$ ipython --no-banner

In [1]: import numpy as np

In [2]: import numpy.linalg as la

In [3]: np.set_printoptions(precision=3, suppress=True, linewidth=160, sign=" ")

In [4]: W0 = np.load("test0.npy")

In [5]: W0
Out[5]: 
array([[ 2, -2,  0,  2],
       [ 2,  2, -2,  0],
       [ 0,  2,  2, -2],
       [-2,  0,  2,  2]])

In [6]: x0 = np.array([0, -5, 4, 5])

In [7]: a = np.maximum(W0 @ x0, 0)

In [8]: np.tanh(W0 @ x0)
Out[8]: array([ 1., -1., -1.,  1.])

In [9]: print(a)
[ 20   0   0  18]

In [10]: W0 * (a > 1e-9)[:, None]
Out[10]: 
array([[ 2, -2,  0,  2],
       [ 0,  0,  0,  0],
       [ 0,  0,  0,  0],
       [-2,  0,  2,  2]])

In [11]: M = np.load("data.npy")

In [12]: M
Out[12]: 
array([[ 0., -4.,  4., -5.,  9.,  4.],
       [-4.,  0.,  0.,  0.,  0.,  0.],
       [ 4.,  0.,  0.,  0.,  0.,  0.],
       [-5.,  0.,  0.,  0.,  0.,  0.],
       [ 9.,  0.,  0.,  0.,  0.,  0.],
       [ 4.,  0.,  0.,  0.,  0.,  0.]])

In [13]: Y = M / np.sqrt((M ** 2).mean(axis=1, keepdims=True))

In [14]: Y[2]
Out[14]: array([ 2.449,  0.   ,  0.   ,  0.   ,  0.   ,  0.   ])

In [15]: M - M.mean(axis=1, keepdims=True)
Out[15]: 
array([[-1.333, -5.333,  2.667, -6.333,  7.667,  2.667],
       [-3.333,  0.667,  0.667,  0.667,  0.667,  0.667],
       [ 3.333, -0.667, -0.667, -0.667, -0.667, -0.667],
       [-4.167,  0.833,  0.833,  0.833,  0.833,  0.833],
       [ 7.5  , -1.5  , -1.5  , -1.5  , -1.5  , -1.5  ],
       [ 3.333, -0.667, -0.667, -0.667, -0.667, -0.667]])

In [16]: r0, g = M[2], M[0]

In [17]: print(r0 @ r0)
16.0

In [18]: print(r0 @ g)
0.0

In [19]: pr = (r0 @ g) / (r0 @ r0) * r0

In [20]: round(la.norm(r0 + g) ** 2 + la.norm(r0 - g) ** 2, 3)
Out[20]: np.float64(340.0)

In [21]: print(pr)
[ 0.  0.  0.  0.  0.  0.]

In [22]: np.outer(r0, g)
Out[22]: 
array([[  0., -16.,  16., -20.,  36.,  16.],
       [  0.,  -0.,   0.,  -0.,   0.,   0.],
       [  0.,  -0.,   0.,  -0.,   0.,   0.],
       [  0.,  -0.,   0.,  -0.,   0.,   0.],
       [  0.,  -0.,   0.,  -0.,   0.,   0.],
       [  0.,  -0.,   0.,  -0.,   0.,   0.]])

In [23]: print((g - pr) @ r0)
0.0

In [24]: U, sv, Vt = la.svd(M)

In [25]: evecs = Vt[:(sv > 1e-8).sum()]

In [26]: rng = np.random.default_rng(6696)

In [27]: x0 = M[4] + 3 * M[3] + rng.integers(2) * np.eye(6)[3]

In [28]: print(x0)
[-6.  0.  0.  0.  0.  0.]

In [29]: print(la.matrix_rank(np.vstack([M, x0])))
2

In [30]: round(float(la.norm(x0 - evecs.T @ evecs @ x0)), 3)
Out[30]: 0.0

In [31]: np.diag(evecs.T @ evecs)
Out[31]: array([ 1.   ,  0.104,  0.104,  0.162,  0.526,  0.104])

In [32]: np.allclose(evecs.T @ evecs @ x0, x0)
Out[32]: True

In [33]: evals, evecs = la.eigh(M)

In [34]: np.round(evecs @ np.diag(evals) @ evecs.T, 3) + 0
Out[34]: 
array([[ 0., -4.,  4., -5.,  9.,  4.],
       [-4.,  0.,  0.,  0.,  0.,  0.],
       [ 4.,  0.,  0.,  0.,  0.,  0.],
       [-5.,  0.,  0.,  0.,  0.,  0.],
       [ 9.,  0.,  0.,  0.,  0.,  0.],
       [ 4.,  0.,  0.,  0.,  0.,  0.]])

In [35]: (evals > 1e-8).sum(), (evals < -1e-8).sum()
Out[35]: (np.int64(1), np.int64(1))

In [36]: np.round(evecs.T @ evecs, 3) + 0
Out[36]: 
array([[ 1.,  0.,  0.,  0.,  0.,  0.],
       [ 0.,  1.,  0.,  0.,  0.,  0.],
       [ 0.,  0.,  1.,  0.,  0.,  0.],
       [ 0.,  0.,  0.,  1.,  0.,  0.],
       [ 0.,  0.,  0.,  0.,  1.,  0.],
       [ 0.,  0.,  0.,  0.,  0.,  1.]])

In [37]: np.round(la.svd(M, compute_uv=False), 3) + 0
Out[37]: array([ 12.41,  12.41,   0.  ,   0.  ,   0.  ,   0.  ])

In [38]: evals
Out[38]: array([-12.41,   0.  ,   0.  ,   0.  ,   0.  ,  12.41])

In [39]: evals, evecs = la.eigh(M)

In [40]: x0 = np.array([4, 1, 0, 2, 3, -5])

In [41]: print(np.round(evecs * np.abs(evals) @ evecs.T, 3) + 0)
[[12.41   0.     0.     0.     0.     0.   ]
 [ 0.     1.289 -1.289  1.612 -2.901 -1.289]
 [ 0.    -1.289  1.289 -1.612  2.901  1.289]
 [ 0.     1.612 -1.612  2.015 -3.626 -1.612]
 [ 0.    -2.901  2.901 -3.626  6.527  2.901]
 [ 0.    -1.289  1.289 -1.612  2.901  1.289]]

In [42]: x0 @ M @ x0
Out[42]: np.float64(-56.0)

In [43]: np.abs(M).sum(axis=1).max(), round(np.abs(evals).max(), 3)
Out[43]: (np.float64(26.0), np.float64(12.41))

In [44]: np.round(x0 @ M @ x0 / (x0 @ x0), 3), round(float(evals[0]), 3), np.round(evals[-1], 3)
Out[44]: (np.float64(-1.018), -12.41, np.float64(12.41))

In [45]: (np.sign(evecs[:, -1].round(6)) == np.sign(evecs[0, -1].round(6))).astype(int)
Out[45]: array([ 1,  0,  1,  0,  1,  1])

In [46]: X = np.loadtxt("m.csv", delimiter=",")

In [47]: X
Out[47]: 
array([[ 0.,  0.,  0.,  0.],
       [ 0.,  0.,  0.,  0.],
       [ 0.,  0.,  0.,  1.],
       [ 0.,  0.,  1.,  2.]])

In [48]: # symmetric

In [49]: hat = np.triu(np.array([[0, 8, -9, -6], [-7, 4, -8, -8], [-4, 8, -7, 1], [8, -6, 3, 3]]), 1) + np.eye(4)

In [50]: Y = hat @ X @ la.inv(hat)

In [51]: print(Y)
[[  0.   0.  -6. -15.]
 [  0.   0.  -8. -16.]
 [  0.   0.   1.   2.]
 [  0.   0.   1.   1.]]

In [52]: rk = la.matrix_rank(X)

In [53]: rk
Out[53]: np.int64(2)

In [54]: ns = la.svd(X)[2][rk:].T

In [55]: [int(la.matrix_rank(X[:, :j + 1])) for j in range(4)]
Out[55]: [0, 0, 1, 2]

In [56]: np.allclose(X @ ns, 0)
Out[56]: True

In [57]: la.matrix_rank(X.T @ X), la.matrix_rank(X @ X.T)
Out[57]: (np.int64(2), np.int64(2))

In [58]: print(ns @ ns.T)
[[ 1.  0.  0.  0.]
 [ 0.  1.  0.  0.]
 [ 0.  0.  0.  0.]
 [ 0.  0.  0.  0.]]

In [59]: U, sv, Vt = la.svd(X)

In [60]: evecs = Vt[:(sv > 1e-8).sum()]

In [61]: x0 = X[1] + 4 * X[0] + rng.integers(2) * np.eye(4)[3]

In [62]: print(x0)
[ 0.  0.  0.  1.]

In [63]: np.round(la.norm(x0 - evecs.T @ evecs @ x0), 3)
Out[63]: np.float64(0.0)

In [64]: np.diag(evecs.T @ evecs)
Out[64]: array([ 0.,  0.,  1.,  1.])

In [65]: np.allclose(evecs.T @ evecs @ x0, x0)
Out[65]: True

In [66]: [round(float(la.det(X[:i, :i])), 2) + 0 for i in range(1, 5)]
Out[66]: [0.0, 0.0, 0.0, 0.0]

In [67]: try:
    ...:     la.cholesky(X)
    ...: except la.LinAlgError as e:
    ...:     print("failed:", e)
    ...: 
failed: Matrix is not positive definite

In [68]: np.round(la.eigvalsh(X).min(), 3)
Out[68]: np.float64(-0.414)

In [69]: J = np.load("sample3.npy")

In [70]: J
Out[70]: 
array([[-3., -1., -2., -3.,  0.,  0.],
       [ 2.,  2., -3., -2.,  0.,  0.],
       [-1., -1., -1.,  2.,  0.,  0.],
       [ 0., -2., -2.,  0.,  0.,  0.],
       [ 0.,  0.,  0.,  0., -2., -3.],
       [ 0.,  0.,  0.,  0., -1.,  1.]])

In [71]: (J - J.T) / 2
Out[71]: 
array([[ 0. , -1.5, -0.5, -1.5,  0. ,  0. ],
       [ 1.5,  0. , -1. ,  0. ,  0. ,  0. ],
       [ 0.5,  1. ,  0. ,  2. ,  0. ,  0. ],
       [ 1.5,  0. , -2. ,  0. ,  0. ,  0. ],
       [ 0. ,  0. ,  0. ,  0. ,  0. , -1. ],
       [ 0. ,  0. ,  0. ,  0. ,  1. ,  0. ]])

In [72]: np.allclose(J @ J.T, J.T @ J)
Out[72]: False

In [73]: np.round(np.abs(la.eigvals(J)).max(), 3)
Out[73]: np.float64(3.926)

In [74]: la.determinant(J)
Traceback (most recent call last):
  Cell In[74], line 1
    la.determinant(J)
AttributeError: module 'numpy.linalg' has no attribute 'determinant'


In [75]: mat = np.loadtxt("run1.csv", delimiter=",")

In [76]: mat
Out[76]: 
array([[-1.2, -0.7,  0.3, -1.7,  1.1,  0.5, -0.4],
       [-0.7, -1.3, -0.3,  0.5, -0.9,  1. , -0.1],
       [-0.4,  0.9, -1.3,  1. , -0.5,  0.9, -1.3],
       [-1.2, -1. , -0.3, -0.2, -1.2,  0.1, -0.2],
       [ 0.4,  0.5, -2.3,  1.8,  0.6, -1.6, -0.3],
       [-0.2, -1.1, -1. ,  0.2, -0.6, -1.3, -1.1],
       [ 0.2, -1.1,  0.6,  1. , -0.8, -0.2,  0. ],
       [-0.8,  1.1,  0.1, -0.7,  1. ,  0.7, -0.8],
       [ 0.7,  1.5, -0.3,  0.4,  1.1, -0.8,  0.8],
       [ 1. ,  0.2, -0.9,  0.3,  0.1,  1.4, -0.8],
       [ 1.1, -2.3, -0.6,  0.4,  0.4, -0.2, -1.2],
       [-1.1, -0.7, -0.4, -0.2,  1.1, -0.4, -1.2],
       [ 1.1,  2.1, -2. ,  0.8, -0.4, -0.1,  0. ],
       [-3. , -2.5, -5. , -4.5, 12. ,  1.5,  7.5],
       [ 0. ,  1.3, -0.8,  0. ,  0.6, -0.6,  0.4],
       [-1.3, -1. ,  0.4,  0.6,  0.9,  1.1,  1. ],
       [ 0.3, -0.1,  2.7, -1.6,  0.2, -1.5,  0. ],
       [-0.2, -0.4, -0.6,  0.4, -0.9,  0. , -1.1],
       [-0.9,  1.9,  1.6,  1.6, -0.6, -0.2,  0.4],
       [ 0.4,  0.1, -1. , -0.9,  0.8,  0.4, -0.1],
       [ 0.7,  0.2,  0.6,  1. ,  1.1,  0. , -0.6],
       [ 0. ,  0. , -0.1,  1. ,  0.6,  1.1, -1.6],
       [ 0.3,  0.5, -0.1, -0.8,  0.7, -0.4, -1.3]])

In [77]: # row 13 dominates

In [78]: hat = mat @ la.solve(mat.T @ mat, mat.T)

In [79]: la.matrix_rank(np.eye(23) - hat)
Out[79]: np.int64(16)

In [80]: data = np.load("arr.npy")

In [81]: data
Out[81]: 
array([[-1.98,  3.  ],
       [-2.  ,  3.02]])

In [82]: C2 = data.T @ data

In [83]: print(np.round(la.eigvalsh(C2)[::-1], 3) + 0)
[ 26.041   0.   ]

In [84]: np.round(la.svd(data, compute_uv=False) ** 2, 3) + 0
Out[84]: array([ 26.041,   0.   ])

In [85]: print(la.matrix_rank(C2))
2

In [86]: U, sv, Vt = la.svd(data)

In [87]: sv
Out[87]: array([ 5.103,  0.004])

In [88]: Y = U[:, :1] @ np.diag(sv[:1]) @ Vt[:1]

In [89]: la.matrix_rank(data, rtol=0.05)
Out[89]: np.int64(1)

In [90]: labels = rng.permutation(2)

In [91]: labels
Out[91]: array([ 1,  0])

In [92]: Y = data[labels][:, labels]

In [93]: np.diag(Y)
Out[93]: array([ 3.02, -1.98])

In [94]: np.round(la.det(Y), 3), round(la.det(data[labels]), 3)
Out[94]: (np.float64(0.02), np.float64(-0.02))

In [95]: np.allclose(Y, data)
Out[95]: False

In [96]: np.sort(np.abs(la.eigvals(Y)))
Out[96]: array([ 0.02,  1.02])

In [97]: Y
Out[97]: 
array([[ 3.02, -2.  ],
       [ 3.  , -1.98]])

In [98]: np.trace(Y)
Out[98]: np.float64(1.04)

In [99]: m1 = np.load("w.npy")

In [100]: m1
Out[100]: 
array([[ 0.815,  0.033, -0.006,  0.809,  0.947,  0.284, -1.079],
       [ 0.033,  3.166,  0.971,  0.207,  1.746, -0.387, -1.056],
       [-0.006,  0.971,  1.321, -0.724,  2.148, -0.551,  1.181],
       [ 0.809,  0.207, -0.724,  2.505, -1.271,  0.492, -0.885],
       [ 0.947,  1.746,  2.148, -1.271,  5.666, -0.584, -0.716],
       [ 0.284, -0.387, -0.551,  0.492, -0.584,  3.549, -2.122],
       [-1.079, -1.056,  1.181, -0.885, -0.716, -2.122,  5.978]])

In [101]: rk = la.matrix_rank(m1)

In [102]: rk
Out[102]: np.int64(5)

In [103]: ns = la.svd(m1)[2][rk:].T

In [104]: np.round(m1 @ ns, 3) + 0
Out[104]: 
array([[ 0.,  0.],
       [ 0.,  0.],
       [ 0.,  0.],
       [ 0.,  0.],
       [ 0.,  0.],
       [ 0.,  0.],
       [ 0.,  0.]])
